$ python3 -q
>>> import numpy as np
>>> import numpy.linalg as la
>>> np.set_printoptions(precision=2, suppress=True, linewidth=120)
>>> def tidy(a):
...     return np.round(a, 2) + 0
... 
>>> K = np.array([[0.9, 0.7, 0.6, -1.4],
...     [-0.2, 0.4, -0.5, 1.6],
...     [-0.4, 0.6, -1.1, -1.9],
...     [-0.1, -2.4, -1.4, 0.2],
...     [-0.2, 0.6, -0.8, -0.5],
...     [-0.3, -0.8, -0.5, -0.8]])
>>> K[:, 3] *= 10
>>> print(K)
[[  0.9   0.7   0.6 -14. ]
 [ -0.2   0.4  -0.5  16. ]
 [ -0.4   0.6  -1.1 -19. ]
 [ -0.1  -2.4  -1.4   2. ]
 [ -0.2   0.6  -0.8  -5. ]
 [ -0.3  -0.8  -0.5  -8. ]]
>>> Y = K / la.norm(K, axis=1, keepdims=True)
>>> C2 = Y @ Y.T
>>> print((C2 - 2 * np.eye(6)).round(6).argmax(axis=1))
[2 3 5 1 2 2]
>>> print(tidy(C2))
[[ 1.   -1.    0.99 -0.64  0.97  0.98]
 [-1.    1.   -0.99  0.58 -0.97 -0.99]
 [ 0.99 -0.99  1.   -0.58  0.99  0.99]
 [-0.64  0.58 -0.58  1.   -0.59 -0.48]
 [ 0.97 -0.97  0.99 -0.59  1.    0.97]
 [ 0.98 -0.99  0.99 -0.48  0.97  1.  ]]
>>> print(tidy(np.degrees(np.arccos(np.clip(C2[4, 0], -1, 1)))))
13.5
>>> print(tidy(C2[4]))
[ 0.97 -0.97  0.99 -0.59  1.    0.97]
>>> print((np.abs(C2) > 0.9).astype(int))
[[1 1 1 0 1 1]
 [1 1 1 0 1 1]
 [1 1 1 0 1 1]
 [0 0 0 1 0 0]
 [1 1 1 0 1 1]
 [1 1 1 0 1 1]]
>>> P = K @ la.solve(K.T @ K, K.T)
>>> print(tidy((np.eye(6) - P) @ K))
[[0. 0. 0. 0.]
 [0. 0. 0. 0.]
 [0. 0. 0. 0.]
 [0. 0. 0. 0.]
 [0. 0. 0. 0.]
 [0. 0. 0. 0.]]
>>> print(tidy(la.eigvalsh(P)))
[0. 0. 1. 1. 1. 1.]
>>> print(np.allclose(P @ P, P))
True
>>> O, evecs = la.qr(K[:, :1])[0], la.qr(K[:, 1:])[0]
>>> sig = la.svd(O.T @ evecs, compute_uv=False)
>>> print(tidy(la.norm(O @ O.T - evecs @ evecs.T, 2)))
1.0
>>> vec = np.array([1, 4, 5, 3])
>>> print((K @ vec).argmax())
1
>>> print(tidy(K @ (2 * vec)))
[ -70.6   93.8 -121.   -21.4  -33.6  -60. ]
>>> print(K @ np.eye(4)[3])
[-14.  16. -19.   2.  -5.  -8.]
>>> print(K * vec)
[[  0.9   2.8   3.  -42. ]
 [ -0.2   1.6  -2.5  48. ]
 [ -0.4   2.4  -5.5 -57. ]
 [ -0.1  -9.6  -7.    6. ]
 [ -0.2   2.4  -4.  -15. ]
 [ -0.3  -3.2  -2.5 -24. ]]
>>> print(np.sign((K @ vec).round(6)))
[-1.  1. -1. -1. -1. -1.]
>>> E = np.loadtxt("layer11.csv", delimiter=",")
>>> print(E)
[[-30.28  19.28  28.11  11.33]
 [-29.2   19.87  30.31   9.79]
 [-30.4   20.94  29.81   9.13]
 [-30.03  20.36  30.23   9.22]
 [-29.25  19.31  30.49   8.8 ]
 [-31.35  20.02  30.15   9.84]
 [-29.91  19.96  31.09  11.89]
 [-30.61  18.46  30.53  10.91]
 [-31.12  20.73  28.78  10.65]
 [-30.63  18.99  30.12   7.86]
 [-30.31  19.97  29.68   9.65]
 [-30.17  19.04  30.06   9.74]
 [-28.79  20.3   29.59  10.3 ]
 [-30.14  17.76  29.75   8.35]
 [-29.94  18.39  31.67  12.  ]
 [-29.4   17.67  30.77  10.56]
 [-30.54  22.17  29.55   9.81]
 [-30.43  19.4   30.79  11.55]
 [-29.85  20.31  29.19   8.02]
 [-28.49  19.92  30.86   9.07]
 [-30.26  17.7   31.07   9.11]
 [-30.77  20.36  30.7    8.82]
 [-28.55  21.35  29.38   9.49]
 [-30.47  19.92  31.54  10.6 ]
 [-31.32  20.57  28.21   9.65]
 [-30.77  19.68  31.17   9.82]
 [-31.44  18.91  28.83   9.29]
 [-32.14  17.64  30.8   10.89]
 [-31.02  20.21  30.87   9.04]
 [-29.97  17.8   28.27   9.78]]
>>> vec = np.array([0, 2, 1, 0])
>>> rhs = E @ vec
>>> print(tidy(la.pinv(E) @ E))
[[1. 0. 0. 0.]
 [0. 1. 0. 0.]
 [0. 0. 1. 0.]
 [0. 0. 0. 1.]]
>>> rng = np.random.default_rng(75)
>>> rhs = rhs + 0.02 * rng.normal(size=30)
>>> print(tidy(rhs))
[66.65 70.06 71.7  70.96 69.12 70.19 71.02 67.47 70.28 68.1  69.6  68.11 70.2  65.27 68.48 66.08 73.88 69.57 69.81
 70.7  66.45 71.41 72.1  71.41 69.36 70.54 66.66 66.07 71.29 63.85]
>>> beta, *_ = la.lstsq(E, rhs)
>>> print(beta.round())
[0. 2. 1. 0.]
>>> vec = np.array([2, 3, 3, 1])
>>> a = np.maximum(E @ vec, 0)
>>> print(np.tanh(E @ vec))
[1. 1. 1. 1. 1. 1. 1. 1. 1. 1. 1. 1. 1. 1. 1. 1. 1. 1. 1. 1. 1. 1. 1. 1. 1. 1. 1. 1. 1. 1.]
>>> print(np.flatnonzero(a > 1e-9))
[ 0  1  2  3  4  5  6  7  8  9 10 11 12 13 14 15 16 17 18 19 20 21 22 23 24 25 26 27 28 29]
>>> print(E * (a > 1e-9)[:, None])
[[-30.28  19.28  28.11  11.33]
 [-29.2   19.87  30.31   9.79]
 [-30.4   20.94  29.81   9.13]
 [-30.03  20.36  30.23   9.22]
 [-29.25  19.31  30.49   8.8 ]
 [-31.35  20.02  30.15   9.84]
 [-29.91  19.96  31.09  11.89]
 [-30.61  18.46  30.53  10.91]
 [-31.12  20.73  28.78  10.65]
 [-30.63  18.99  30.12   7.86]
 [-30.31  19.97  29.68   9.65]
 [-30.17  19.04  30.06   9.74]
 [-28.79  20.3   29.59  10.3 ]
 [-30.14  17.76  29.75   8.35]
 [-29.94  18.39  31.67  12.  ]
 [-29.4   17.67  30.77  10.56]
 [-30.54  22.17  29.55   9.81]
 [-30.43  19.4   30.79  11.55]
 [-29.85  20.31  29.19   8.02]
 [-28.49  19.92  30.86   9.07]
 [-30.26  17.7   31.07   9.11]
 [-30.77  20.36  30.7    8.82]
 [-28.55  21.35  29.38   9.49]
 [-30.47  19.92  31.54  10.6 ]
 [-31.32  20.57  28.21   9.65]
 [-30.77  19.68  31.17   9.82]
 [-31.44  18.91  28.83   9.29]
 [-32.14  17.64  30.8   10.89]
 [-31.02  20.21  30.87   9.04]
 [-29.97  17.8   28.27   9.78]]
>>> basis = E[[13, 22]].astype(float)
>>> for _ in range(4):
...     lab = la.norm(E[:, None] - basis, axis=-1).argmin(axis=1)
...     basis = np.array([E[lab == j].mean(axis=0) for j in range(2)])
... 
>>> print(lab)
[1 1 1 1 0 1 1 0 1 0 1 0 1 0 0 0 1 0 1 1 0 1 1 1 1 0 0 0 1 0]
>>> print(np.abs(basis[1] - basis[0]).argmax())
1
>>> print(np.bincount(lab))
[13 17]
>>> print(tidy(basis[1] - basis[0]))
[ 0.25  1.85 -0.45 -0.11]
>>> print(tidy(basis))
[[-30.4   18.52  30.33   9.9 ]
 [-30.14  20.37  29.89   9.78]]
>>> print(tidy(la.norm(basis, "nuc")))
69.13
>>> cen = E - E.mean(axis=0)
>>> Uu, sig, VT = la.svd(cen, full_matrices=False)
>>> print(np.searchsorted(np.cumsum(sig ** 2) / (sig ** 2).sum(), 0.9) + 1)
4
>>> print(la.matrix_rank(cen))
4
>>> print(tidy(VT[0] * np.sign(VT[0, np.abs(VT[0]).argmax()])))
[ 0.1   0.76 -0.42 -0.48]
>>> print(tidy(cen.mean(axis=0)))
[0. 0. 0. 0.]
>>> print(tidy(np.abs(VT[-1])))
[0.79 0.24 0.51 0.24]
>>> print(tidy(sig))
[6.8  5.52 5.04 4.27]
>>> print(np.abs(VT[0]).argmax())
1
>>> X = np.load("block6.npy")
>>> print(tidy(X))
[[-36.43   4.31  21.16 -22.06 -12.47]
 [-31.55   4.51  18.67 -18.7  -11.1 ]
 [-29.3    4.57  17.51 -17.17 -10.44]
 [-26.22   4.62  15.92 -15.11  -9.53]
 [-23.35   4.63  14.44 -13.23  -8.67]
 [-18.7    4.55  12.01 -10.28  -7.22]
 [-13.24   4.27   9.12  -6.97  -5.42]
 [ -3.85   2.96   3.91  -1.93  -1.94]
 [ -3.56   2.89   3.74  -1.8   -1.82]
 [ -1.37   2.22   2.39  -0.85  -0.86]
 [  0.41   1.31   1.09  -0.22   0.04]
 [  0.47   1.27   1.04  -0.2    0.08]
 [  0.96   0.45   0.27  -0.07   0.45]
 [  0.55   0.08   0.04  -0.07   0.3 ]
 [ -0.37   0.02   0.01   0.09  -0.23]
 [ -2.1    0.64   0.15   0.98  -1.58]
 [ -2.61   0.97   0.2    1.42  -2.07]
 [ -3.08   1.35   0.24   1.92  -2.56]
 [ -3.31   1.55   0.25   2.2   -2.82]
 [ -4.29   2.7    0.3    3.77  -4.1 ]
 [ -4.85   3.6    0.28   5.03  -5.01]
 [ -4.87   3.65   0.28   5.1   -5.06]
 [ -5.19   4.31   0.25   6.04  -5.68]
 [ -6.04   7.25  -0.03  10.37  -8.2 ]
 [ -6.28   9.71  -0.41  14.13 -10.1 ]
 [ -6.29  10.09  -0.47  14.72 -10.39]
 [ -6.24  11.88  -0.81  17.52 -11.68]
 [ -5.18  18.26  -2.32  27.81 -15.92]
 [ -3.3   24.26  -4.04  37.8  -19.54]]
>>> Uu, sig, VT = la.svd(X)
>>> print(np.argmax(sig[:-1] / (sig[1:] + 1e-6)) + 1)
3
>>> Y = Uu[:, :3] @ np.diag(sig[:3]) @ VT[:3]
>>> print(tidy(la.norm(X - Y) / la.norm(X)))
0.0
>>> print(la.matrix_rank(X, rtol=0.05))
3
>>> print(tidy(la.norm(X - Y, 2)), tidy(sig[3]))
0.0 0.0
>>> print(tidy(np.abs(X - Y).max()))
0.0
>>> print(tidy(Y))
[[-36.43   4.31  21.16 -22.06 -12.47]
 [-31.55   4.51  18.67 -18.7  -11.1 ]
 [-29.3    4.57  17.51 -17.17 -10.44]
 [-26.22   4.62  15.92 -15.11  -9.53]
 [-23.35   4.63  14.44 -13.23  -8.67]
 [-18.7    4.55  12.01 -10.28  -7.22]
 [-13.24   4.27   9.12  -6.97  -5.42]
 [ -3.85   2.96   3.91  -1.93  -1.94]
 [ -3.56   2.89   3.74  -1.8   -1.82]
 [ -1.37   2.22   2.39  -0.85  -0.86]
 [  0.41   1.31   1.09  -0.22   0.04]
 [  0.47   1.27   1.04  -0.2    0.08]
 [  0.96   0.45   0.27  -0.07   0.45]
 [  0.55   0.08   0.04  -0.07   0.3 ]
 [ -0.37   0.02   0.01   0.09  -0.23]
 [ -2.1    0.64   0.15   0.98  -1.58]
 [ -2.61   0.97   0.2    1.42  -2.07]
 [ -3.08   1.35   0.24   1.92  -2.56]
 [ -3.31   1.55   0.25   2.2   -2.82]
 [ -4.29   2.7    0.3    3.77  -4.1 ]
 [ -4.85   3.6    0.28   5.03  -5.01]
 [ -4.87   3.65   0.28   5.1   -5.06]
 [ -5.19   4.31   0.25   6.04  -5.68]
 [ -6.04   7.25  -0.03  10.37  -8.2 ]
 [ -6.28   9.71  -0.41  14.13 -10.1 ]
 [ -6.29  10.09  -0.47  14.72 -10.39]
 [ -6.24  11.88  -0.81  17.52 -11.68]
 [ -5.18  18.26  -2.32  27.81 -15.92]
 [ -3.3   24.26  -4.04  37.8  -19.54]]
